>>> import numpy as np
>>> import numpy.linalg as la
>>> np.set_printoptions(suppress=True, linewidth=160)
>>> J = np.load("mat.npy")
>>> J
array([[  1.32,  11.75,   0.1 ],
       [ -1.13, -13.2 ,  -0.2 ],
       [  2.04,  10.53,  -1.37],
       [  3.  ,  21.26,   0.07],
       [ -2.52, -12.09,   0.14],
       [ -1.51,   2.41,  -0.18],
       [  0.55,  -3.5 ,   0.19],
       [ -2.05,  24.94,  -0.04],
       [  1.56,   6.59,  -0.83],
       [ -3.59, -14.39,  -0.22],
       [ -1.32,  -1.85,  -0.31],
       [ -1.03, -12.24,  -0.05],
       [ -0.5 ,  13.39,  -0.14]])
>>> # column 1 is much longer than the rest
>>> D = la.norm(J[:, None] - J[None], axis=-1)
>>> np.round(la.norm(J - J.mean(axis=0), axis=1), 2)
array([ 9.33, 15.8 ,  8.39, 18.98, 14.83,  1.13,  6.17, 22.42,  4.5 , 17.27,  4.53, 14.84, 10.81])
>>> D[0].round(6).argsort(kind="stable")[:4]
array([ 0,  2, 12,  8])
>>> np.flatnonzero(D[0] < D.mean() / 2)
array([ 0,  2,  8, 12])
>>> D.mean(axis=1).argmax()
np.int64(7)
>>> Q, V = la.qr(J[:, :1])[0], la.qr(J[:, 1:])[0]
>>> sigma = la.svd(Q.T @ V, compute_uv=False)
>>> (sigma > 0.9).sum()
np.int64(0)
>>> G = np.cov(J, rowvar=False)
>>> np.argwhere(np.triu(np.abs(np.corrcoef(J.T)) > 0.8, 1))
array([], shape=(0, 2), dtype=int64)
>>> np.round(np.corrcoef(J.T), 2)
array([[ 1.  ,  0.55, -0.32],
       [ 0.55,  1.  , -0.12],
       [-0.32, -0.12,  1.  ]])
>>> np.median(J, axis=0)
array([-1.03,  2.41, -0.14])
>>> u = np.array([-1, 3])
>>> np.polyval(u, J[10])
array([4.32, 4.85, 3.31])
>>> np.round(np.correlate(J[10], J[7], "full"), 2)
array([  0.05, -32.85, -43.42,  -3.94,   0.64])
>>> np.round(np.cross(J[10, :3], J[7, :3]), 2)
array([  7.81,   0.58, -36.71])
>>> np.round(np.convolve(J[10], u), 2)
array([ 1.32, -2.11, -5.24, -0.93])
>>> x0 = np.array([-2, -2, 0])
>>> y = J @ x0
>>> np.round(la.solve(J.T @ J, J.T @ y), 2) + 0
array([-2., -2.,  0.])
>>> np.round(la.lstsq(J, y)[0], 2) + 0
array([-2., -2.,  0.])
>>> rng = np.random.default_rng(524694)
>>> y = y + 0.1 * rng.normal(size=13)
>>> y.round(2)
array([-26.16,  28.92, -25.06, -48.69,  29.23,  -1.83,   5.92, -45.86, -16.28,  35.78,   6.31,  26.56, -25.9 ])
>>> b, *_ = la.lstsq(J, y)
>>> b.round()
array([-2., -2., -0.])
>>> np.round(J.T @ (y - J @ b), 2) + 0
array([0., 0., 0.])
>>> W0 = np.loadtxt("block9.csv", delimiter=",")
>>> W0
array([[ 0.32, -0.18,  1.73],
       [-0.18,  1.34, -0.57],
       [ 1.73, -0.57, -0.66]])
>>> def softmax(z):
...     e = np.exp(z - z.max(axis=-1, keepdims=True))
...     return e / e.sum(axis=-1, keepdims=True)
... 
>>> np.round(softmax(W0).sum(axis=1), 2)
array([1., 1., 1.])
>>> S = W0 @ W0.T / np.sqrt(3)
>>> np.round(softmax(S), 2)
array([[0.83, 0.07, 0.1 ],
       [0.1 , 0.75, 0.14],
       [0.07, 0.07, 0.86]])
>>> Q, V = la.qr(W0[:, :2])[0], la.qr(W0[:, 2:])[0]
>>> sigma = la.svd(Q.T @ V, compute_uv=False)
>>> np.round(np.degrees(np.arccos(sigma.clip(0, 1))), 2)
array([67.02])
>>> sigma.round(2)
array([0.39])
>>> ev, V = la.eig(W0)
>>> np.round(np.sort(la.eigvals(W0 @ W0)), 2)
array([1.  , 4.01, 4.02])
>>> np.round(np.prod(ev), 2)
np.float64(-4.02)
>>> np.round(np.sort(la.eigvals(la.inv(W0))), 2)
array([-0.5,  0.5,  1. ])
>>> np.round(la.eigvals(W0), 2)
array([-2.,  2.,  1.])
>>> np.round(la.det(W0[::-1]), 2)
np.float64(4.02)
>>> round(float(la.eigvals(W0).sum().real), 2)
1.0
>>> np.round(la.det(2 * W0), 2), round(la.det(W0), 2)
(np.float64(-32.17), np.float64(-4.02))
>>> np.einsum("ii->", W0)
np.float64(1.0)
>>> np.round(la.eigvalsh(W0).min(), 2)
np.float64(-2.0)
>>> data = np.load("data.npy")
>>> data
array([[ 2.07, -0.86, -4.47],
       [-0.77, -4.77,  1.28],
       [ 3.49,  2.4 , -2.66],
       [-3.14,  2.99,  2.49],
       [ 1.85, -4.63, -0.35],
       [ 4.4 ,  2.3 , -0.57],
       [-4.98, -0.07,  0.48],
       [ 4.41,  0.96,  2.15],
       [ 4.99, -0.04, -0.27],
       [ 0.3 , -4.91, -0.88],
       [ 4.48, -1.83,  1.24],
       [ 1.16,  4.8 , -0.79],
       [ 0.46, -2.55, -4.27]])
>>> M2 = data / la.norm(data, axis=1)
Traceback (most recent call last):
  File "<python-input-55>", line 1, in <module>
    M2 = data / la.norm(data, axis=1)
         ~~~~~^~~~~~~~~~~~~~~~~~~~~~~
ValueError: operands could not be broadcast together with shapes (13,3) (13,) 
>>> M2 = data / la.norm(data, axis=1, keepdims=True)
>>> G = M2 @ M2.T
>>> G[8].round(2)
array([ 0.46, -0.16,  0.72, -0.66,  0.38,  0.88, -1.  ,  0.86,  1.  ,  0.08,  0.88,  0.23,  0.14])
>>> (G - 2 * np.eye(13)).round(6).argmax(axis=1)
array([12,  9,  5,  6,  9,  2,  3,  8, 10,  4,  8,  2,  0])
>>> G = np.cov(data, rowvar=False)
>>> round(np.corrcoef(data[:, 0], data[:, 1])[0, 1], 2)
np.float64(0.09)
>>> np.median(data, axis=0)
array([ 1.85, -0.07, -0.35])
>>> np.argsort(-data.std(axis=0).round(6), kind="stable")
array([1, 0, 2])
>>> G.round(2)
array([[ 9.47,  0.87, -1.07],
       [ 0.87,  9.99,  0.59],
       [-1.07,  0.59,  4.84]])
>>> labels = rng.permutation(3)
>>> M2 = data[:, labels] * rng.choice([-1, 1], 3)
>>> M2
array([[-0.86, -2.07,  4.47],
       [-4.77,  0.77, -1.28],
       [ 2.4 , -3.49,  2.66],
       [ 2.99,  3.14, -2.49],
       [-4.63, -1.85,  0.35],
       [ 2.3 , -4.4 ,  0.57],
       [-0.07,  4.98, -0.48],
       [ 0.96, -4.41, -2.15],
       [-0.04, -4.99,  0.27],
       [-4.91, -0.3 ,  0.88],
       [-1.83, -4.48, -1.24],
       [ 4.8 , -1.16,  0.79],
       [-2.55, -0.46,  4.27]])
>>> U, _, vt = la.svd(data.T @ M2)
>>> labels
array([1, 0, 2])
>>> np.round(U @ vt, 2) + 0
array([[ 0., -1.,  0.],
       [ 1.,  0.,  0.],
       [ 0.,  0., -1.]])
>>> cen = (data - data.mean(axis=0)) / data.std(axis=0)
>>> np.round(cen.std(axis=0), 2)
array([1., 1., 1.])
>>> b = la.lstsq(np.delete(cen, 2, axis=1), cen[:, 2])[0]
>>> b.round(2)
array([-0.17,  0.1 ])
>>> M2 = np.c_[data[:, :1] @ np.array([[0]]), np.array([3, 1, 0, 3, 1, 1, 1, 3, 3, 1, 1, 1, 2])]
>>> M2
array([[0., 3.],
       [0., 1.],
       [0., 0.],
       [0., 3.],
       [0., 1.],
       [0., 1.],
       [0., 1.],
       [0., 3.],
       [0., 3.],
       [0., 1.],
       [0., 1.],
       [0., 1.],
       [0., 2.]])
>>> np.round(la.lstsq(data, M2[:, 0])[0], 2)
array([0., 0., 0.])
>>> np.round(la.norm(M2 - data @ la.lstsq(data, M2)[0], axis=0), 2)
array([0.  , 6.26])
>>> mat = np.array([[-1.5, -1.3, 1.5], [0.8, 1.9, -1.9], [-0.8, -1.0, -0.5]])
>>> mat[:, 0] *= 5
>>> mat
array([[-7.5, -1.3,  1.5],
       [ 4. ,  1.9, -1.9],
       [-4. , -1. , -0.5]])
>>> # column 0 is much longer than the rest
>>> np.abs(mat).max()
np.float64(7.5)
>>> mat[3]
Traceback (most recent call last):
  File "<python-input-84>", line 1, in <module>
    mat[3]
    ~~~^^^
IndexError: index 3 is out of bounds for axis 0 with size 3
>>> np.round(la.svd(mat, compute_uv=False), 2)
array([9.84, 1.76, 0.82])
>>> round(float(la.norm(mat)), 2)
10.03
>>> la.rank(mat)
Traceback (most recent call last):
  File "<python-input-87>", line 1, in <module>
    la.rank(mat)
    ^^^^^^^
AttributeError: module 'numpy.linalg' has no attribute 'rank'
>>> mat.shape
(3, 3)
>>> la.matrix_rank(mat)
np.int64(3)
>>> np.count_nonzero(mat)
np.int64(9)
>>> np.round(mat.mean(axis=0), 2)
array([-2.5 , -0.13, -0.3 ])
>>> np.round(mat.sum(axis=0), 2)
array([-7.5, -0.4, -0.9])
>>> np.round(mat.sum(axis=1), 2)
array([-7.3,  4. , -5.5])
>>> Q = W0.astype(float).copy()
>>> for j in range(3):
...     Q[:, j] -= Q[:, :j] @ (Q[:, :j].T @ Q[:, j])
...     Q[:, j] /= la.norm(Q[:, j])
... 
>>> np.round(Q.T @ Q, 2) + 0
array([[1., 0., 0.],
       [0., 1., 0.],
       [0., 0., 1.]])
>>> proj = np.triu(np.array([[2, 4, -5], [2, 2, -5], [5, 3, -4]]), 1) + np.eye(3)
>>> M2 = proj @ mat @ la.inv(proj)
>>> np.round(np.trace(M2), 2), np.trace(mat)
(np.float64(-6.1), np.float64(-6.1))
>>> labels = rng.permutation(3)
>>> M2 = mat[:, labels] * rng.choice([-1, 1], 3)
>>> M2
array([[-7.5, -1.3,  1.5],
       [ 4. ,  1.9, -1.9],
       [-4. , -1. , -0.5]])
>>> U, _, vt = la.svd(mat.T @ M2)
>>> np.round(U @ vt, 2) + 0
array([[1., 0., 0.],
       [0., 1., 0.],
       [0., 0., 1.]])
>>> np.round(la.lstsq(mat, M2)[0], 2) + 0
array([[1., 0., 0.],
       [0., 1., 0.],
       [0., 0., 1.]])
>>> C = np.sign(np.array([[0, 3, 2, 3], [2, 1, 3, 1], [0, 1, 1, 0], [0, 3, 3, 1]]))
>>> M2 = (np.tril(C, -1) + np.eye(4)) @ (np.triu(C, 1) + np.eye(4))
>>> ev = np.array([1, 0, 0, 2])
>>> K = np.rint(M2 * ev @ la.inv(M2)) + 0
>>> K
array([[ 2., -1., -2.,  2.],
       [ 2., -1., -4.,  4.],
       [ 0.,  0., -2.,  2.],
       [ 0.,  0., -4.,  4.]])
>>> # null space of dimension 2
>>> U, sigma, vt = la.svd(K)
>>> sigma.round(2) + 0
array([9.21, 2.28, 0.  , 0.  ])
>>> M2 = U[:, :2] @ np.diag(sigma[:2]) @ vt[:2]
>>> round(float(np.abs(K - M2).max()), 2)
0.0
>>> round(float(la.norm(K - M2) / la.norm(K)), 2)
0.0
>>> la.matrix_rank(K, rtol=0.05)
np.int64(2)
>>> round(la.norm(K - M2, 2), 2), np.round(sigma[2], 2)
(np.float64(0.0), np.float64(0.0))
>>> ang = np.deg2rad(120)
>>> F = np.eye(4)
>>> F[np.ix_([2, 0], [2, 0])] = [[np.cos(ang), -np.sin(ang)], [np.sin(ang), np.cos(ang)]]
>>> F.round(2)
array([[-0.5 ,  0.  ,  0.87,  0.  ],
       [ 0.  ,  1.  ,  0.  ,  0.  ],
       [-0.87,  0.  , -0.5 ,  0.  ],
       [ 0.  ,  0.  ,  0.  ,  1.  ]])
>>> # 3 groups of indices that never mix
>>> np.round(np.sort(np.abs(la.eigvals(F))), 2)
array([1., 1., 1., 1.])
>>> np.round(F @ F, 2)
array([[-0.5 ,  0.  , -0.87,  0.  ],
       [ 0.  ,  1.  ,  0.  ,  0.  ],
       [ 0.87,  0.  , -0.5 ,  0.  ],
       [ 0.  ,  0.  ,  0.  ,  1.  ]])
>>> round(la.det(F), 2)
np.float64(1.0)
>>> np.round(np.trace(F), 2)
np.float64(1.0)
>>> np.round(np.abs(la.eigvals(F)).max(), 2)
np.float64(1.0)
>>> np.round(la.matrix_power(F, 2), 2)
array([[-0.5 ,  0.  , -0.87,  0.  ],
       [ 0.  ,  1.  ,  0.  ,  0.  ],
       [ 0.87,  0.  , -0.5 ,  0.  ],
       [ 0.  ,  0.  ,  0.  ,  1.  ]])
>>> F.inv()
Traceback (most recent call last):
  File "<python-input-130>", line 1, in <module>
    F.inv()
    ^^^^^
AttributeError: 'numpy.ndarray' object has no attribute 'inv'
